% ipython --no-banner

In [1]: import numpy as np

In [2]: from numpy import linalg as LA

In [3]: np.set_printoptions(suppress=True, linewidth=160)

In [4]: def rnd(a):
   ...:     return np.round(a, 3) + 0
   ...: 

In [5]: out = np.array([[1, 1, 4, -5, -2, 4],
   ...:     [-2, 3, 3, -3, -4, -1],
   ...:     [4, -5, -1, -4, -3, -3],
   ...:     [0, 5, 4, 3, -3, 3],
   ...:     [3, 5, 3, -2, 1, 0],
   ...:     [0, 2, 3, 4, -3, -3],
   ...:     [-2, 2, -4, 4, -5, -1],
   ...:     [-3, -3, 4, 0, -1, 2]])

In [6]: K = out.T @ out

In [7]: K
Out[7]: 
array([[ 43,  -5,  -1, -29,  10, -10],
       [ -5, 102,  39,  27, -22,  17],
       [ -1,  39,  92, -23, -19,  31],
       [-29,  27, -23,  95,  -9, -12],
       [ 10, -22, -19,  -9,  74,   8],
       [-10,  17,  31, -12,   8,  49]])

In [8]: out = K / np.sqrt((K ** 2).mean(axis=1, keepdims=True))

In [9]: LA.matrix_rank(out) == LA.matrix_rank(K)
Out[9]: np.True_

In [10]: rnd(out[4])
Out[10]: array([ 0.302, -0.665, -0.574, -0.272,  2.237,  0.242])

In [11]: out = K / LA.norm(K, axis=1, keepdims=True)

In [12]: gram = out @ out.T

In [13]: (gram - 2 * np.eye(6)).round(6).argmax(axis=1)
Out[13]: array([4, 2, 5, 1, 0, 2])

In [14]: (np.abs(gram) > 0.9).astype(int)
Out[14]: 
array([[1, 0, 0, 0, 0, 0],
       [0, 1, 0, 0, 0, 0],
       [0, 0, 1, 0, 0, 0],
       [0, 0, 0, 1, 0, 0],
       [0, 0, 0, 0, 1, 0],
       [0, 0, 0, 0, 0, 1]])

In [15]: rnd(LA.norm(out, axis=1))
Out[15]: array([1., 1., 1., 1., 1., 1.])

In [16]: rnd(gram[4])
Out[16]: array([ 0.338, -0.508, -0.405, -0.239,  1.   ,  0.006])

In [17]: ev, evecs = LA.eigh(K)

In [18]: rnd(ev)
Out[18]: array([ 16.489,  29.214,  53.978,  69.863, 128.297, 157.159])

In [19]: np.unique(ev.round(6) + 0, return_counts=True)[1]
Out[19]: array([1, 1, 1, 1, 1, 1])

In [20]: rnd(evecs.T @ evecs)
Out[20]: 
array([[1., 0., 0., 0., 0., 0.],
       [0., 1., 0., 0., 0., 0.],
       [0., 0., 1., 0., 0., 0.],
       [0., 0., 0., 1., 0., 0.],
       [0., 0., 0., 0., 1., 0.],
       [0., 0., 0., 0., 0., 1.]])

In [21]: rnd(np.abs(evecs[:, -1]))
Out[21]: array([0.121, 0.689, 0.573, 0.143, 0.32 , 0.244])

In [22]: rnd(evecs @ np.diag(ev) @ evecs.T)
Out[22]: 
array([[ 43.,  -5.,  -1., -29.,  10., -10.],
       [ -5., 102.,  39.,  27., -22.,  17.],
       [ -1.,  39.,  92., -23., -19.,  31.],
       [-29.,  27., -23.,  95.,  -9., -12.],
       [ 10., -22., -19.,  -9.,  74.,   8.],
       [-10.,  17.,  31., -12.,   8.,  49.]])

In [23]: ev.sum(), np.trace(K)
Out[23]: (np.float64(455.0), np.int64(455))

In [24]: x0 = np.ones(6)

In [25]: for _ in range(7):
    ...:     x0 = K @ x0
    ...:     x0 /= LA.norm(x0)
    ...:     print(round(x0 @ K @ x0, 3))
    ...: 
131.722
151.245
155.92
156.888
157.088
157.134
157.146

In [26]: rnd(LA.eigvalsh(K)[-1])
Out[26]: np.float64(157.159)

In [27]: rnd(x0)
Out[27]: array([-0.116,  0.686,  0.582,  0.128, -0.313,  0.251])

In [28]: O, evecs = LA.qr(K[:, :1])[0], LA.qr(K[:, 1:])[0]

In [29]: sig = LA.svd(O.T @ evecs, compute_uv=False)

In [30]: rnd(np.degrees(np.arccos(sig.clip(0, 1))))
Out[30]: array([25.796])

In [31]: rnd(sig)
Out[31]: array([0.9])

In [32]: A = np.load("block4.npy")

In [33]: A
Out[33]: 
array([[ 2,  2,  2,  2,  2,  2,  2,  2],
       [ 2,  4,  4,  4,  4,  4,  4,  4],
       [ 2,  4,  6,  6,  6,  6,  6,  6],
       [ 2,  4,  6,  8,  8,  8,  8,  8],
       [ 2,  4,  6,  8, 10, 10, 10, 10],
       [ 2,  4,  6,  8, 10, 12, 12, 12],
       [ 2,  4,  6,  8, 10, 12, 14, 14],
       [ 2,  4,  6,  8, 10, 12, 14, 16]])

In [34]: ev, evecs = LA.eigh(A)

In [35]: rnd(evecs @ np.diag(ev) @ evecs.T)
Out[35]: 
array([[ 2.,  2.,  2.,  2.,  2.,  2.,  2.,  2.],
       [ 2.,  4.,  4.,  4.,  4.,  4.,  4.,  4.],
       [ 2.,  4.,  6.,  6.,  6.,  6.,  6.,  6.],
       [ 2.,  4.,  6.,  8.,  8.,  8.,  8.,  8.],
       [ 2.,  4.,  6.,  8., 10., 10., 10., 10.],
       [ 2.,  4.,  6.,  8., 10., 12., 12., 12.],
       [ 2.,  4.,  6.,  8., 10., 12., 14., 14.],
       [ 2.,  4.,  6.,  8., 10., 12., 14., 16.]])

In [36]: rnd(LA.eigvalsh(A + 2 * np.eye(8)))
Out[36]: array([ 2.517,  2.575,  2.692,  2.916,  3.377,  4.517,  8.676, 60.731])

In [37]: np.unique(ev.round(6) + 0, return_counts=True)[1]
Out[37]: array([1, 1, 1, 1, 1, 1, 1, 1])

In [38]: ev.sum(), np.trace(A)
Out[38]: (np.float64(72.0), np.int64(72))

In [39]: (ev > 1e-8).sum(), (ev < -1e-8).sum()
Out[39]: (np.int64(8), np.int64(0))

In [40]: rnd(evecs.T @ A @ evecs)
Out[40]: 
array([[ 0.517,  0.   ,  0.   ,  0.   ,  0.   ,  0.   ,  0.   ,  0.   ],
       [ 0.   ,  0.575,  0.   ,  0.   ,  0.   ,  0.   ,  0.   ,  0.   ],
       [ 0.   ,  0.   ,  0.692,  0.   ,  0.   ,  0.   ,  0.   ,  0.   ],
       [ 0.   ,  0.   ,  0.   ,  0.916,  0.   ,  0.   ,  0.   ,  0.   ],
       [ 0.   ,  0.   ,  0.   ,  0.   ,  1.377,  0.   ,  0.   ,  0.   ],
       [ 0.   ,  0.   ,  0.   ,  0.   ,  0.   ,  2.517,  0.   ,  0.   ],
       [ 0.   ,  0.   ,  0.   ,  0.   ,  0.   ,  0.   ,  6.676,  0.   ],
       [ 0.   ,  0.   ,  0.   ,  0.   ,  0.   ,  0.   ,  0.   , 58.731]])

In [41]: rnd(np.abs(evecs[:, -1]))
Out[41]: array([0.089, 0.175, 0.255, 0.327, 0.387, 0.434, 0.467, 0.483])

In [42]: rnd(LA.eigvalsh(A @ A))
Out[42]: array([   0.268,    0.331,    0.478,    0.838,    1.895,    6.333,   44.573, 3449.283])

In [43]: rnd(LA.svd(A, compute_uv=False))
Out[43]: array([58.731,  6.676,  2.517,  1.377,  0.916,  0.692,  0.575,  0.517])
